$ python -q
>>> import numpy as np
>>> from numpy import linalg as LA
>>> np.set_printoptions(suppress=True, linewidth=140)
>>> K = np.loadtxt("run19.csv", delimiter=",")
>>> print(K.round(3))
[[ 0.994 -0.058 -0.084 -0.019 -0.045]
 [-0.058  0.476 -0.757 -0.175 -0.408]
 [-0.084 -0.757 -0.094 -0.252 -0.589]
 [-0.019 -0.175 -0.252  0.942 -0.136]
 [-0.045 -0.408 -0.589 -0.136  0.683]]
>>> def softmax(z):
...     e = np.exp(z - z.max(axis=-1, keepdims=True))
...     return e / e.sum(axis=-1, keepdims=True)
... 
>>> np.round(softmax(10 * K[0]), 3) + 0
array([1., 0., 0., 0., 0.])
>>> np.round(softmax(K).sum(axis=1), 3)
array([1., 1., 1., 1., 1.])
>>> np.round(softmax(K[0] + 5), 3)
array([0.416, 0.145, 0.141, 0.151, 0.147])
>>> scores = K @ K.T / np.sqrt(5)
>>> np.round(softmax(scores + np.triu(np.full(scores.shape, -np.inf), 1)), 3)
array([[1.   , 0.   , 0.   , 0.   , 0.   ],
       [0.39 , 0.61 , 0.   , 0.   , 0.   ],
       [0.281, 0.281, 0.439, 0.   , 0.   ],
       [0.219, 0.219, 0.219, 0.343, 0.   ],
       [0.18 , 0.18 , 0.18 , 0.18 , 0.281]])
>>> print(np.round(softmax(scores), 3))
[[0.281 0.18  0.18  0.18  0.18 ]
 [0.18  0.281 0.18  0.18  0.18 ]
 [0.18  0.18  0.281 0.18  0.18 ]
 [0.18  0.18  0.18  0.281 0.18 ]
 [0.18  0.18  0.18  0.18  0.281]]
>>> vals, V = LA.eigh(K)
>>> vec = np.array([-1, -4, 4, 2, 3])
>>> print(round(vec @ K @ vec / (vec @ vec), 3), round(float(vals[0]), 3), round(vals[-1], 3))
0.752 -1.0 1.0
>>> np.round(LA.eigvalsh(K[1:, 1:]), 3)
array([-0.994,  1.   ,  1.   ,  1.   ])
>>> u, v = K[2], K[4]
>>> np.round(u @ v, 3)
np.float64(0.0)
>>> pr = (u @ v) / (u @ u) * u
>>> pr.round(3) + 0
array([0., 0., 0., 0., 0.])
>>> print(np.round(v - pr, 3))
[-0.045 -0.408 -0.589 -0.136  0.683]
>>> vals, V = LA.eigh(K)
>>> np.round(LA.eigvalsh(K @ K), 3)
array([1., 1., 1., 1., 1.])
>>> rng = np.random.default_rng(16)
>>> z = rng.integers(0, 2, 3)
>>> arr = np.array([[4, -1, -5], [8, -8, 6], [-1, 7, 6]]) * (z[:, None] == z)
>>> arr
array([[ 4, -1, -5],
       [ 8, -8,  6],
       [-1,  7,  6]])
>>> u, v = arr[0], arr[2]
>>> u @ u
np.int64(42)
>>> print(u @ v)
-41
>>> pr = (u @ v) / (u @ u) * u
>>> pr.round(3)
array([-3.905,  0.976,  4.881])
>>> z = rng.permutation(3)
>>> M2 = arr[:, z] * rng.choice([-1, 1], 3)
>>> M2
array([[-4, -5,  1],
       [-8,  6,  8],
       [ 1,  6, -7]])
>>> left, _, Vh = LA.svd(arr.T @ M2)
>>> z
array([0, 2, 1])
>>> print(np.round(LA.lstsq(arr, M2)[0], 3) + 0)
[[-1.  0.  0.]
 [ 0.  0. -1.]
 [ 0.  1.  0.]]
>>> np.round(left @ Vh, 3) + 0
array([[-1.,  0.,  0.],
       [ 0.,  0., -1.],
       [ 0.,  1.,  0.]])
>>> z = rng.permutation(3)
>>> z
array([1, 0, 2])
>>> M2 = arr[z][:, z]
>>> np.trace(M2)
np.int64(2)
>>> print(M2)
[[-8  8  6]
 [-1  4 -5]
 [ 7 -1  6]]
>>> np.allclose(M2, arr)
False
>>> round(LA.det(M2), 3), round(float(LA.det(arr[z])), 3)
(np.float64(-546.0), 546.0)
>>> np.diag(M2)
array([-8,  4,  6])
>>> vec = np.array([1, 0, 2])
>>> target = arr @ vec
>>> target
array([-6, 20, 11])
>>> np.round(LA.solve(arr, arr[:, 0]), 3)
array([ 1.,  0., -0.])
>>> np.round(LA.solve(arr.T, arr[2]), 3) + 0
array([0., 0., 1.])
>>> np.round(LA.solve(arr, target), 3)
array([1., 0., 2.])
>>> M2 = arr / np.sqrt((arr ** 2).mean(axis=1, keepdims=True))
>>> LA.matrix_rank(M2) == LA.matrix_rank(arr)
np.True_
>>> M2[0].round(3)
array([ 1.069, -0.267, -1.336])
>>> np.round(LA.norm(M2, axis=1), 3)
array([1.732, 1.732, 1.732])
>>> LA.matrix_rank(arr - arr.mean(axis=1, keepdims=True))
np.int64(2)
>>> E = -1 * np.eye(5) + np.ones((5, 5))
>>> E
array([[0., 1., 1., 1., 1.],
       [1., 0., 1., 1., 1.],
       [1., 1., 0., 1., 1.],
       [1., 1., 1., 0., 1.],
       [1., 1., 1., 1., 0.]])
>>> E.sum(axis=0)
array([4., 4., 4., 4., 4.])
>>> np.trace(E @ E @ E) // 6
np.float64(10.0)
>>> Lm = np.diag(E.sum(axis=1)) - E
>>> LA.matrix_rank(Lm)
np.int64(4)
>>> np.round(LA.eigvalsh(Lm), 3) + 0
array([0., 5., 5., 5., 5.])
>>> print((LA.eigvalsh(Lm) < 1e-8).sum())
1
>>> np.allclose(E @ E.T, E.T @ E)
True
>>> (E @ E)[0]
array([4., 3., 3., 3., 3.])
>>> np.sort(np.abs(np.fft.fft(E[0]))), np.round(np.sort(LA.svd(E, compute_uv=False)), 3)
(array([1., 1., 1., 1., 4.]), array([1., 1., 1., 1., 4.]))
>>> O, R = LA.qr(E)
>>> np.allclose(R.T @ R, E.T @ E)
True
>>> np.round(O @ R, 3) + 0
array([[0., 1., 1., 1., 1.],
       [1., 0., 1., 1., 1.],
       [1., 1., 0., 1., 1.],
       [1., 1., 1., 0., 1.],
       [1., 1., 1., 1., 0.]])
>>> print(abs(R[0, 0]), round(LA.norm(E[:, 0]), 3))
2.0 2.0
>>> round(np.trace(O @ O.T), 3)
np.float64(5.0)
>>> data = np.load("arr.npy")
>>> data
array([[-0.37,  1.38, -0.25, -0.11],
       [-1.4 , -1.2 ,  1.48, -1.32],
       [-0.15,  0.45, -0.06, -0.06],
       [ 0.47,  1.02, -0.73,  0.53]])
>>> # looks like rank 2
>>> np.round(np.abs(LA.eigvals(data)).max(), 3)
np.float64(1.502)
>>> np.round(LA.det(data), 3)
np.float64(-0.0)
>>> np.round((data + data.T) / 2, 3)
array([[-0.37 , -0.01 , -0.2  ,  0.18 ],
       [-0.01 , -1.2  ,  0.965, -0.15 ],
       [-0.2  ,  0.965, -0.06 , -0.395],
       [ 0.18 , -0.15 , -0.395,  0.53 ]])
>>> np.round(np.sort(np.abs(LA.eigvals(data))), 3) + 0
array([0.   , 0.   , 1.502, 1.502])
>>> np.allclose(data @ data.T, data.T @ data)
False
>>> print(np.round(np.trace(data), 3))
-1.1
>>> LA.matrix_rank(data, rtol=0.1)
np.int64(2)
>>> print(round(LA.norm(data, 2) / LA.norm(data), 3))
0.908
>>> np.argsort(-LA.norm(data, axis=0).round(6), kind="stable")[:3]
array([1, 2, 0])
>>> u = np.array([9, 1])
>>> np.round(np.correlate(data[2], data[0], "full"), 3)
array([ 0.016, -0.012, -0.313,  0.698, -0.234, -0.061,  0.022])
>>> F = np.loadtxt("case17.csv", delimiter=",")
>>> print(F)
[[0. 0. 0. 0.]
 [0. 0. 0. 0.]
 [0. 0. 0. 1.]
 [0. 0. 0. 0.]]
>>> r = LA.matrix_rank(F)
>>> r
np.int64(1)
>>> N = LA.svd(F)[2][r:].T
>>> LA.matrix_rank(F.T @ F), LA.matrix_rank(F @ F.T)
(np.int64(1), np.int64(1))
>>> N.shape
(4, 3)
>>> [int(LA.matrix_rank(F[:, :j + 1])) for j in range(4)]
[0, 0, 0, 1]
>>> np.allclose(F @ N, 0)
True
>>> z = rng.permutation(4)
>>> z
array([1, 0, 2, 3])
>>> M2 = F[z][:, z]
>>> np.round(np.sort(np.abs(LA.eigvals(M2))), 3)
array([0., 0., 0., 0.])
>>> M2
array([[0., 0., 0., 0.],
       [0., 0., 0., 0.],
       [0., 0., 0., 1.],
       [0., 0., 0., 0.]])
>>> np.trace(M2)
np.float64(0.0)
